>>> import numpy as np
>>> from numpy import linalg as LA
>>> np.set_printoptions(precision=2, suppress=True, linewidth=120, floatmode="fixed")
>>> M = np.load("a.npy")
>>> M
array([[ 24.00, -15.99,  -8.00,  -8.00, -16.01, -15.98],
       [ 18.04, -11.97,  -6.01,  -6.01, -12.05, -12.00],
       [ 15.01, -10.00,  -4.97,  -5.00, -10.01,  -9.98],
       [ 18.01, -12.01,  -6.00,  -6.01, -11.98, -12.04]])
>>> u = np.array([5, 1, 6])
>>> np.convolve(M[1], u)
array([  90.20,  -41.81,   66.22, -107.88, -102.32, -108.11,  -84.30,  -72.00])
>>> Uu, s, VT = LA.svd(M)
>>> np.argmax(s[:-1] / (s[1:] + 1e-6)) + 1
np.int64(1)
>>> print(s)
[60.87  0.07  0.04  0.02]
>>> M2 = Uu[:, :1] @ np.diag(s[:1]) @ VT[:1]
>>> M2
array([[ 24.00, -15.98,  -7.99,  -8.00, -16.01, -15.99],
       [ 18.03, -12.00,  -6.00,  -6.01, -12.02, -12.01],
       [ 15.00,  -9.99,  -4.99,  -5.00, -10.00,  -9.99],
       [ 18.02, -12.00,  -6.00,  -6.01, -12.02, -12.00]])
>>> Uu, s, VT = LA.svd(M2)
>>> V = VT[:(s > 1e-8).sum()]
>>> rng = np.random.default_rng(6591)
>>> vec = M2[3] + 3 * M2[0] + rng.integers(2) * np.eye(6)[5]
>>> vec
array([ 90.03, -59.94, -29.97, -30.01, -60.04, -58.97])
>>> print(V.T @ V)
[[ 0.39 -0.26 -0.13 -0.13 -0.26 -0.26]
 [-0.26  0.17  0.09  0.09  0.17  0.17]
 [-0.13  0.09  0.04  0.04  0.09  0.09]
 [-0.13  0.09  0.04  0.04  0.09  0.09]
 [-0.26  0.17  0.09  0.09  0.17  0.17]
 [-0.26  0.17  0.09  0.09  0.17  0.17]]
>>> LA.matrix_rank(np.vstack([M2, vec]))
np.int64(2)
>>> print(np.allclose(V.T @ V @ vec, vec))
False
>>> round(float(LA.norm(vec - V.T @ V @ vec)), 2)
0.91
>>> vec = np.array([3, 3, 1, 1, 3, 1])
>>> LA.norm(M @ vec) <= LA.norm(M, 2) * LA.norm(vec) + 1e-9
np.True_
>>> print(np.einsum("ij,j->i", M, vec))
[-55.98 -41.96 -34.95 -41.99]
>>> print(M @ vec)
[-55.98 -41.96 -34.95 -41.99]
>>> np.sign((M @ vec).round(6))
array([-1.00, -1.00, -1.00, -1.00])
>>> (M @ vec).argmax()
np.int64(2)
>>> M @ np.ones(6)
array([-39.98, -30.00, -24.95, -30.03])
>>> print(np.round(LA.norm(M, 2) / LA.norm(M), 2))
1.0
>>> np.argsort(-LA.norm(M, axis=0).round(6), kind="stable")[:3]
array([0, 4, 5])
>>> LA.matrix_rank(M, rtol=0.1)
np.int64(1)
>>> feats = np.load("run3.npy")
>>> feats
array([[2, 0, 0, 2, 0, 1, 0, 0, 2],
       [0, 2, 1, 2, 8, 2, 2, 2, 1],
       [2, 1, 2, 0, 4, 1, 2, 2, 2],
       [0, 0, 1, 0, 0, 0, 0, 1, 1]])
>>> t3 = np.stack([feats, 3 * feats, feats[::-1]])
>>> LA.matrix_rank(t3.reshape(3, -1))
np.int64(2)
>>> LA.norm(t3, axis=(1, 2))
array([11.83, 35.50, 11.83])
>>> LA.matrix_rank(t3)
array([4, 4, 4])
>>> F = np.array([[0.0, -10.0, 6.0, 0.0],
...     [8.0, -18.0, 6.0, 0.0],
...     [8.0, -20.0, 8.0, 0.0],
...     [8.0, -20.0, 6.0, 2.0]])
>>> M2 = F + rng.integers(-2, 3, (4, 1)) @ rng.integers(-2, 3, (1, 4))
>>> M2
array([[  4.00, -14.00,   6.00,  -4.00],
       [ 10.00, -20.00,   6.00,  -2.00],
       [ 12.00, -24.00,   8.00,  -4.00],
       [ 10.00, -22.00,   6.00,   0.00]])
>>> print(M2 - F)
[[ 4.00 -4.00  0.00 -4.00]
 [ 2.00 -2.00  0.00 -2.00]
 [ 4.00 -4.00  0.00 -4.00]
 [ 2.00 -2.00  0.00 -2.00]]
